$ python3 -q
>>> import numpy as np
>>> np.set_printoptions(precision=1, suppress=True, linewidth=140, legacy="1.25")
>>> A, _ = np.linalg.qr(np.array([[0.6, -0.5, -1.7], [0.6, 0.3, 1.7], [0.6, 1.7, 0.8]]))
>>> print(A)
[[-0.6  0.6  0.5]
 [-0.6  0.1 -0.8]
 [-0.6 -0.8  0.3]]
>>> round(float(np.linalg.norm(A[1], 1)), 1), round(np.linalg.norm(A[1], np.inf), 1)
(1.5, 0.8)
>>> round(float(np.linalg.norm(A[1] - A[0])), 1)
1.4
>>> np.round(np.linalg.norm(A, 2), 1)
1.0
>>> np.linalg.norm(A, axis=1)
array([1., 1., 1.])
>>> np.round(np.linalg.norm(A, 1), 1), round(np.linalg.norm(A, np.inf), 1)
(1.7, 1.7)
>>> np.round(A.T @ A, 1) + 0
array([[1., 0., 0.],
       [0., 1., 0.],
       [0., 0., 1.]])
>>> np.linalg.pinv(A)
array([[-0.6, -0.6, -0.6],
       [ 0.6,  0.1, -0.8],
       [ 0.5, -0.8,  0.3]])
>>> print(np.linalg.norm(A, axis=0))
[1. 1. 1.]
>>> np.round(A[:, 1] @ A[:, 2], 1)
0.0
>>> u = np.array([0, 4])
>>> print(np.cross(A[0, :3], A[2, :3]))
[ 0.6 -0.1  0.8]
>>> x0 = np.array([2, 0, 1])
>>> [p for p in range(1, 25) if np.allclose(np.linalg.matrix_power(A, p), np.eye(3))]
[]
>>> round(float(np.linalg.det(A)), 1)
1.0
>>> np.abs(np.linalg.eigvals(A))
array([1., 1., 1.])
>>> np.round(A.T @ (A @ x0), 1) + 0
array([2., 0., 1.])
>>> 3 - np.linalg.matrix_rank(A - np.eye(3), tol=1e-8)
1
>>> print(np.sort(np.abs(np.degrees(np.angle(np.linalg.eigvals(A))))))
[  0.  125.3 125.3]
>>> q, _ = np.linalg.qr(np.array([[-1.8], [0.5]]))
>>> E = q @ q.T
>>> E
array([[ 0.9, -0.3],
       [-0.3,  0.1]])
>>> E.reshape(2, -1)
array([[ 0.9, -0.3],
       [-0.3,  0.1]])
>>> E.reshape(-1, 2)
array([[ 0.9, -0.3],
       [-0.3,  0.1]])
>>> blk = E.reshape(2, 2, -1)
>>> np.round(np.einsum("ihd,ihd->ih", blk, blk), 1) + 0
array([[0.9, 0.1],
       [0.1, 0. ]])
>>> blk.transpose(1, 0, 2)
array([[[ 0.9],
        [-0.3]],

       [[-0.3],
        [ 0.1]]])
>>> blk.sum(axis=1)
array([[ 0.7],
       [-0.2]])
>>> left, sig, Vh = np.linalg.svd(E)
>>> vecs = Vh[:(sig > 1e-8).sum()]
>>> rng = np.random.default_rng(600172)
>>> x0 = E[0] + 4 * E[1] + rng.integers(2) * np.eye(2)[0]
>>> print(x0.round(1) + 0)
[0.9 0. ]
>>> np.allclose(vecs.T @ vecs @ x0, x0)
False
>>> print(np.linalg.matrix_rank(np.vstack([E, x0])))
2
